$ python -q
>>> import numpy as np
>>> import numpy.linalg as la
>>> np.set_printoptions(precision=2, suppress=True, linewidth=100)
>>> rnd = lambda a: np.round(a, 2) + 0
>>> E = np.array([[-2.19, -0.8, 0.03, -2.06, -2.07, -2.23, -0.29, 0.28, -2.73, -3.97],
...     [-2.02, -1.4, -0.2, -2.06, -2.08, -2.22, 0.13, -0.38, -3.66, -6.11],
...     [1.99, 1.09, -0.34, 1.71, 2.35, 2.36, 0.17, 0.08, 1.15, -0.56],
...     [2.12, 1.18, -0.12, 2.07, 2.39, 2.14, -0.45, 0.16, 4.0, 6.25],
...     [3.98, 2.31, 0.08, 3.67, 3.43, 3.96, 0.19, 0.26, 1.84, 0.16]])
>>> E
array([[-2.19, -0.8 ,  0.03, -2.06, -2.07, -2.23, -0.29,  0.28, -2.73, -3.97],
       [-2.02, -1.4 , -0.2 , -2.06, -2.08, -2.22,  0.13, -0.38, -3.66, -6.11],
       [ 1.99,  1.09, -0.34,  1.71,  2.35,  2.36,  0.17,  0.08,  1.15, -0.56],
       [ 2.12,  1.18, -0.12,  2.07,  2.39,  2.14, -0.45,  0.16,  4.  ,  6.25],
       [ 3.98,  2.31,  0.08,  3.67,  3.43,  3.96,  0.19,  0.26,  1.84,  0.16]])
>>> B = E / np.sqrt((E ** 2).mean(axis=1, keepdims=True))
>>> rnd(la.norm(B, axis=1))
array([3.16, 3.16, 3.16, 3.16, 3.16])
>>> la.matrix_rank(E - E.mean(axis=1, keepdims=True))
np.int64(5)
>>> rnd(E.sum(axis=1))
array([-16.03, -20.  ,  10.  ,  19.74,  19.88])
>>> rnd(la.norm(E))
np.float64(16.59)
>>> la.matrix_rank(E)
np.int64(5)
>>> np.abs(E).max()
np.float64(6.25)
>>> np.count_nonzero(E)
np.int64(50)
>>> E.shape
(5, 10)
>>> rnd(E.mean(axis=0))
array([ 0.78,  0.48, -0.11,  0.67,  0.8 ,  0.8 , -0.05,  0.08,  0.12, -0.85])
>>> W0 = np.loadtxt("mat.csv", delimiter=",")
>>> W0
array([[ 0.7 ,  1.63, -0.87],
       [ 0.4 , -3.27, -2.07],
       [ 1.8 ,  3.4 ,  3.33],
       [-0.15, -3.25,  2.47],
       [ 0.62,  1.07, -1.68],
       [-2.05,  0.2 ,  0.52],
       [ 0.42,  2.86,  0.45],
       [ 0.55,  1.31, -1.79],
       [ 0.31,  2.09,  1.78],
       [ 0.32, -1.3 , -0.87],
       [ 0.16,  2.29, -1.2 ],
       [-0.52,  1.21, -1.61]])
>>> hat = W0 @ la.solve(W0.T @ W0, W0.T)
>>> rnd(np.diag(hat))
array([0.11, 0.37, 0.62, 0.4 , 0.14, 0.55, 0.14, 0.15, 0.14, 0.08, 0.15, 0.16])
>>> rnd(hat)
array([[ 0.11,  0.02,  0.08, -0.16,  0.11, -0.14,  0.07,  0.12,  0.01,  0.02,  0.1 ,  0.04],
       [ 0.02,  0.37, -0.19,  0.07,  0.09, -0.28, -0.17,  0.07, -0.2 ,  0.17, -0.07, -0.06],
       [ 0.08, -0.19,  0.62,  0.08, -0.01, -0.25,  0.18, -0.02,  0.24, -0.06,  0.  , -0.17],
       [-0.16,  0.07,  0.08,  0.4 , -0.18, -0.03, -0.14, -0.21,  0.01,  0.03, -0.24, -0.22],
       [ 0.11,  0.09, -0.01, -0.18,  0.14, -0.16,  0.04,  0.15, -0.04,  0.05,  0.1 ,  0.07],
       [-0.14, -0.28, -0.25, -0.03, -0.16,  0.55,  0.01, -0.13,  0.04, -0.15,  0.02,  0.14],
       [ 0.07, -0.17,  0.18, -0.14,  0.04,  0.01,  0.14,  0.05,  0.11, -0.07,  0.1 ,  0.05],
       [ 0.12,  0.07, -0.02, -0.21,  0.15, -0.13,  0.05,  0.15, -0.04,  0.04,  0.12,  0.09],
       [ 0.01, -0.2 ,  0.24,  0.01, -0.04,  0.04,  0.11, -0.04,  0.14, -0.08,  0.02, -0.03],
       [ 0.02,  0.17, -0.06,  0.03,  0.05, -0.15, -0.07,  0.04, -0.08,  0.08, -0.03, -0.03],
       [ 0.1 , -0.07,  0.  , -0.24,  0.1 ,  0.02,  0.1 ,  0.12,  0.02, -0.03,  0.15,  0.12],
       [ 0.04, -0.06, -0.17, -0.22,  0.07,  0.14,  0.05,  0.09, -0.03, -0.03,  0.12,  0.16]])
>>> rnd(la.eigvalsh(hat))
array([0., 0., 0., 0., 0., 0., 0., 0., 0., 1., 1., 1.])
>>> np.trace(hat)
np.float64(3.0)
>>> np.allclose(hat @ hat, hat)
True
>>> left, sigma, Vt = la.svd(hat)
>>> rnd(sigma)
array([1., 1., 1., 0., 0., 0., 0., 0., 0., 0., 0., 0.])
>>> B = left[:, :3] @ np.diag(sigma[:3]) @ Vt[:3]
>>> la.matrix_rank(hat, rtol=0.05)
np.int64(3)
>>> rnd(B)
array([[ 0.11,  0.02,  0.08, -0.16,  0.11, -0.14,  0.07,  0.12,  0.01,  0.02,  0.1 ,  0.04],
       [ 0.02,  0.37, -0.19,  0.07,  0.09, -0.28, -0.17,  0.07, -0.2 ,  0.17, -0.07, -0.06],
       [ 0.08, -0.19,  0.62,  0.08, -0.01, -0.25,  0.18, -0.02,  0.24, -0.06,  0.  , -0.17],
       [-0.16,  0.07,  0.08,  0.4 , -0.18, -0.03, -0.14, -0.21,  0.01,  0.03, -0.24, -0.22],
       [ 0.11,  0.09, -0.01, -0.18,  0.14, -0.16,  0.04,  0.15, -0.04,  0.05,  0.1 ,  0.07],
       [-0.14, -0.28, -0.25, -0.03, -0.16,  0.55,  0.01, -0.13,  0.04, -0.15,  0.02,  0.14],
       [ 0.07, -0.17,  0.18, -0.14,  0.04,  0.01,  0.14,  0.05,  0.11, -0.07,  0.1 ,  0.05],
       [ 0.12,  0.07, -0.02, -0.21,  0.15, -0.13,  0.05,  0.15, -0.04,  0.04,  0.12,  0.09],
       [ 0.01, -0.2 ,  0.24,  0.01, -0.04,  0.04,  0.11, -0.04,  0.14, -0.08,  0.02, -0.03],
       [ 0.02,  0.17, -0.06,  0.03,  0.05, -0.15, -0.07,  0.04, -0.08,  0.08, -0.03, -0.03],
       [ 0.1 , -0.07,  0.  , -0.24,  0.1 ,  0.02,  0.1 ,  0.12,  0.02, -0.03,  0.15,  0.12],
       [ 0.04, -0.06, -0.17, -0.22,  0.07,  0.14,  0.05,  0.09, -0.03, -0.03,  0.12,  0.16]])
>>> la.matrix_rank(B)
np.int64(3)
>>> rnd(np.abs(hat - B).max())
np.float64(0.0)
>>> rnd(la.norm(hat - B) / la.norm(hat))
np.float64(0.0)
>>> x = np.array([2, 2, 2, 2, 1, -1, -1, -1, 2, 1, 1, -2])
>>> rnd(B @ B @ x)
array([ 0.2 ,  0.8 ,  2.01,  1.22,  0.06, -2.31, -0.13, -0.11,  0.25,  0.49, -0.67, -1.28])
>>> rnd(np.trace(B))
np.float64(3.0)
>>> rnd(B @ x)
array([ 0.2 ,  0.8 ,  2.01,  1.22,  0.06, -2.31, -0.13, -0.11,  0.25,  0.49, -0.67, -1.28])
>>> rnd(np.eye(12) - B)
array([[ 0.89, -0.02, -0.08,  0.16, -0.11,  0.14, -0.07, -0.12, -0.01, -0.02, -0.1 , -0.04],
       [-0.02,  0.63,  0.19, -0.07, -0.09,  0.28,  0.17, -0.07,  0.2 , -0.17,  0.07,  0.06],
       [-0.08,  0.19,  0.38, -0.08,  0.01,  0.25, -0.18,  0.02, -0.24,  0.06,  0.  ,  0.17],
       [ 0.16, -0.07, -0.08,  0.6 ,  0.18,  0.03,  0.14,  0.21, -0.01, -0.03,  0.24,  0.22],
       [-0.11, -0.09,  0.01,  0.18,  0.86,  0.16, -0.04, -0.15,  0.04, -0.05, -0.1 , -0.07],
       [ 0.14,  0.28,  0.25,  0.03,  0.16,  0.45, -0.01,  0.13, -0.04,  0.15, -0.02, -0.14],
       [-0.07,  0.17, -0.18,  0.14, -0.04, -0.01,  0.86, -0.05, -0.11,  0.07, -0.1 , -0.05],
       [-0.12, -0.07,  0.02,  0.21, -0.15,  0.13, -0.05,  0.85,  0.04, -0.04, -0.12, -0.09],
       [-0.01,  0.2 , -0.24, -0.01,  0.04, -0.04, -0.11,  0.04,  0.86,  0.08, -0.02,  0.03],
       [-0.02, -0.17,  0.06, -0.03, -0.05,  0.15,  0.07, -0.04,  0.08,  0.92,  0.03,  0.03],
       [-0.1 ,  0.07,  0.  ,  0.24, -0.1 , -0.02, -0.1 , -0.12, -0.02,  0.03,  0.85, -0.12],
       [-0.04,  0.06,  0.17,  0.22, -0.07, -0.14, -0.05, -0.09,  0.03,  0.03, -0.12,  0.84]])
>>> cen = W0 - W0.mean(axis=0)
>>> left, sigma, Vt = la.svd(cen, full_matrices=False)
>>> (np.sign(left[:, 0]) == np.sign(left[0, 0])).astype(int)
array([1, 0, 1, 0, 0, 0, 1, 1, 1, 0, 1, 0])
>>> rnd(cen.mean(axis=0))
array([0., 0., 0.])
>>> np.abs(left[:, 0]).argmax()
np.int64(1)
>>> np.searchsorted(np.cumsum(sigma ** 2) / (sigma ** 2).sum(), 0.9) + 1
np.int64(2)
>>> rnd(sigma ** 2 / (sigma ** 2).sum())
array([0.58, 0.34, 0.08])
>>> m1 = np.load("data.npy")
>>> m1
array([[ 0, -3, -2, -2, -3, -3,  1,  2],
       [ 0,  0, -2,  3,  0,  3, -2,  0],
       [ 0,  0,  0,  0, -1,  2, -2,  0],
       [ 0,  0,  0,  0,  1, -2,  1,  3],
       [ 0,  0,  0,  0,  0, -1, -2, -3],
       [ 0,  0,  0,  0,  0,  0, -3, -3],
       [ 0,  0,  0,  0,  0,  0,  0,  2],
       [ 0,  0,  0,  0,  0,  0,  0,  0]])
>>> rnd(la.norm(m1, 2) / la.norm(m1))
np.float64(0.72)
>>> data = np.load("m.npy")
>>> data
array([[ -6.94, -13.81, -13.82],
       [  4.38,   8.73,   8.75],
       [ -2.35,  -4.69,  -4.69],
       [  2.71,   5.44,   5.42],
       [ -4.4 ,  -8.76,  -8.78],
       [ -0.24,  -0.44,  -0.47],
       [  4.26,   8.6 ,   8.6 ],
       [ -0.46,  -0.98,  -0.97],
       [  3.33,   6.63,   6.66],
       [ -0.44,  -0.92,  -0.93],
       [ -1.81,  -3.65,  -3.61],
       [  4.73,   9.51,   9.49],
       [  2.39,   4.77,   4.76],
       [ -6.33, -12.6 , -12.57],
       [ -0.75,  -1.45,  -1.49],
       [  4.43,   8.86,   8.86],
       [  1.18,   2.4 ,   2.41],
       [ -0.84,  -1.66,  -1.62],
       [ -2.05,  -4.11,  -4.09],
       [  2.23,   4.47,   4.46],
       [ -1.96,  -3.92,  -3.92],
       [ -8.85, -17.66, -17.66],
       [ -2.21,  -4.41,  -4.42],
       [ -0.54,  -1.05,  -1.05],
       [ -1.49,  -2.98,  -3.  ],
       [ -1.33,  -2.58,  -2.59],
       [  2.24,   4.39,   4.39],
       [  1.07,   2.05,   2.06],
       [  1.2 ,   2.39,   2.45],
       [ -1.37,  -2.71,  -2.68],
       [  3.45,   6.86,   6.91],
       [  3.74,   7.44,   7.46],
       [  1.01,   2.07,   2.06],
       [  2.73,   5.46,   5.48]])
>>> cent = data[[6, 26]].astype(float)
>>> for _ in range(6):
...     labels = la.norm(data[:, None] - cent, axis=-1).argmin(axis=1)
...     cent = np.array([data[labels == j].mean(axis=0) for j in range(2)])
... 
>>> labels
array([1, 0, 1, 0, 1, 1, 0, 1, 0, 1, 1, 0, 0, 1, 1, 0, 0, 1, 1, 0, 1, 1, 1, 1, 1, 1, 0, 0, 0, 1, 0,
       0, 0, 0])
>>> np.bincount(labels)
array([16, 18])
>>> rnd(cent)
array([[ 2.82,  5.63,  5.64],
       [-2.46, -4.91, -4.91]])
>>> left, sigma, Vt = la.svd(data)
>>> np.argmax(sigma[:-1] / (sigma[1:] + 1e-6)) + 1
np.int64(1)
>>> rnd(sigma)
array([57.39,  0.11,  0.1 ])
>>> B = left[:, :1] @ np.diag(sigma[:1]) @ Vt[:1]
>>> la.matrix_rank(B)
np.int64(1)
>>> rnd(la.norm(data - B) / la.norm(data))
np.float64(0.0)
>>> rnd(np.abs(data - B).max())
np.float64(0.04)
>>> t = np.radians(120)
>>> r_ = np.eye(3)
>>> r_[1, 1] = r_[0, 0] = np.cos(t)
>>> r_[1, 0], r_[0, 1] = -np.sin(t), np.sin(t)
>>> rnd(r_)
array([[-0.5 ,  0.87,  0.  ],
       [-0.87, -0.5 ,  0.  ],
       [ 0.  ,  0.  ,  1.  ]])
>>> B = data @ r_.T
>>> rnd(la.det(r_)), rnd(np.trace(r_))
(np.float64(1.0), np.float64(0.0))
>>> r_[:, 1] @ r_[:, 2]
np.float64(0.0)
>>> rnd(la.pinv(r_))
array([[-0.5 , -0.87,  0.  ],
       [ 0.87, -0.5 ,  0.  ],
       [ 0.  ,  0.  ,  1.  ]])
>>> rnd(r_ @ r_.T)
array([[1., 0., 0.],
       [0., 1., 0.],
       [0., 0., 1.]])
>>> rnd(la.svd(r_, compute_uv=False))
array([1., 1., 1.])
>>> M = np.load("arr.npy")
>>> M
array([[ -2.,   2.,  -3.,  -8.],
       [ -4.,   1.,   2.,  -2.],
       [-14.,   2.,  -1., -18.],
       [ -6.,  -2.,   3.,   0.]])
>>> r0, r1 = M[1], M[2]
>>> r0 @ r0
np.float64(25.0)
>>> r0 @ r1
np.float64(92.0)
>>> pr = (r0 @ r1) / (r0 @ r0) * r0
>>> np.outer(r0, r1)
array([[ 56.,  -8.,   4.,  72.],
       [-14.,   2.,  -1., -18.],
       [-28.,   4.,  -2., -36.],
       [ 28.,  -4.,   2.,  36.]])
>>> pr
array([-14.72,   3.68,   7.36,  -7.36])
>>> la.matrix_rank(np.outer(r0, r1))
np.int64(1)
>>> rnd(la.norm(r0 + r1) ** 2 + la.norm(r0 - r1) ** 2)
np.float64(1100.0)
>>> r0 = np.array([-3, -2, -3, 1])
>>> B = M + np.outer(r0, np.eye(4)[1])
>>> B
array([[ -2.,  -1.,  -3.,  -8.],
       [ -4.,  -1.,   2.,  -2.],
       [-14.,  -1.,  -1., -18.],
       [ -6.,  -1.,   3.,   0.]])
>>> la.matrix_rank(B - M)
np.int64(1)
>>> rnd(la.norm(m1, 1)), rnd(la.norm(m1, np.inf))
(np.float64(13.0), np.float64(16.0))
>>> rnd(la.norm(m1, axis=1))
array([6.32, 5.1 , 3.  , 3.87, 3.74, 4.24, 2.  , 0.  ])
>>> m1[2] @ m1[0]
np.int64(-5)
>>> rnd(la.norm(m1, "nuc"))
np.float64(22.77)
>>> rnd(la.norm(m1[2], 1)), rnd(la.norm(m1[2], np.inf))
(np.float64(5.0), np.float64(2.0))
>>> rnd(la.norm(m1[2] - m1[0]))
np.float64(7.68)
>>> rnd(la.norm(m1, axis=0))
array([0.  , 3.  , 2.83, 3.61, 3.32, 5.2 , 4.8 , 5.92])
>>> rng = np.random.default_rng(608)
>>> B = M + rng.integers(-2, 3, (4, 3)) @ rng.integers(-2, 3, (3, 4))
>>> B
array([[ -1.,   3.,  -7.,  -9.],
       [ -6.,   0.,   0.,   2.],
       [-17.,  -1.,   5., -15.],
       [ -6.,   0.,   7.,   4.]])
>>> rnd(la.svd(B - M, compute_uv=False))
array([10.05,  5.02,  4.11,  0.  ])
>>> np.abs(B - M).sum(axis=1)
array([ 7.,  9., 15., 10.])
>>> J = np.load("a.npy")
>>> rnd(J)
array([[-0.5 ,  0.08,  0.37,  0.17, -0.3 , -0.27, -0.25,  0.59,  0.03],
       [ 0.14, -0.48,  0.69, -0.1 , -0.07,  0.36, -0.05, -0.13,  0.34],
       [ 0.32, -0.37, -0.1 , -0.21, -0.2 , -0.71, -0.36, -0.14,  0.08],
       [-0.21,  0.09,  0.41, -0.23, -0.15, -0.16,  0.16, -0.43, -0.68],
       [-0.07, -0.39, -0.35,  0.05, -0.39,  0.47, -0.42,  0.05, -0.41],
       [ 0.18, -0.11, -0.02,  0.65, -0.53, -0.11,  0.48, -0.13,  0.04],
       [ 0.64,  0.  ,  0.24,  0.14,  0.23,  0.  ,  0.01,  0.5 , -0.47],
       [-0.32, -0.48,  0.  ,  0.49,  0.59, -0.17, -0.06, -0.13, -0.15],
       [ 0.18,  0.48,  0.18,  0.43,  0.01,  0.06, -0.61, -0.38,  0.05]])
>>> rnd(J[:, 8] @ J[:, 1])
np.float64(0.0)
>>> rnd(la.norm(J, axis=0))
array([1., 1., 1., 1., 1., 1., 1., 1., 1.])
>>> rnd((J + J.T) / 2)
array([[-0.5 ,  0.11,  0.35, -0.02, -0.19, -0.04,  0.19,  0.13,  0.1 ],
       [ 0.11, -0.48,  0.16, -0.01, -0.23,  0.12, -0.03, -0.31,  0.41],
       [ 0.35,  0.16, -0.1 ,  0.1 , -0.28, -0.37, -0.06, -0.07,  0.13],
       [-0.02, -0.01,  0.1 , -0.23, -0.05,  0.24,  0.15,  0.03, -0.13],
       [-0.19, -0.23, -0.28, -0.05, -0.39, -0.03, -0.1 ,  0.32, -0.2 ],
       [-0.04,  0.12, -0.37,  0.24, -0.03, -0.11,  0.24, -0.15,  0.05],
       [ 0.19, -0.03, -0.06,  0.15, -0.1 ,  0.24,  0.01,  0.22, -0.54],
       [ 0.13, -0.31, -0.07,  0.03,  0.32, -0.15,  0.22, -0.13, -0.27],
       [ 0.1 ,  0.41,  0.13, -0.13, -0.2 ,  0.05, -0.54, -0.27,  0.05]])
>>> rnd(np.trace(J))
np.float64(-1.88)
>>> rnd(la.det(J))
np.float64(1.0)
>>> rnd(np.abs(la.eigvals(J)).max())
np.float64(1.0)
>>> rnd(J @ J)
array([[-0.03, -0.33, -0.04, -0.13,  0.6 , -0.34, -0.04, -0.63,  0.07],
       [ 0.24,  0.18, -0.32,  0.25, -0.39, -0.71, -0.28, -0.1 ,  0.07],
       [-0.48,  0.48, -0.2 , -0.39,  0.28, -0.1 , -0.36,  0.24,  0.27],
       [ 0.4 , -0.28, -0.18, -0.67, -0.07, -0.19,  0.3 ,  0.32,  0.23],
       [-0.39,  0.19, -0.28,  0.17, -0.06, -0.15,  0.8 , -0.1 ,  0.15],
       [ 0.12,  0.43,  0.56, -0.18,  0.16, -0.39,  0.23,  0.07, -0.46],
       [-0.53, -0.57,  0.11,  0.08, -0.06, -0.37, -0.06,  0.42, -0.25],
       [-0.11,  0.03, -0.49, -0.34, -0.18,  0.15, -0.04, -0.24, -0.72],
       [-0.3 , -0.05,  0.41, -0.37, -0.59, -0.01, -0.05, -0.44,  0.23]])
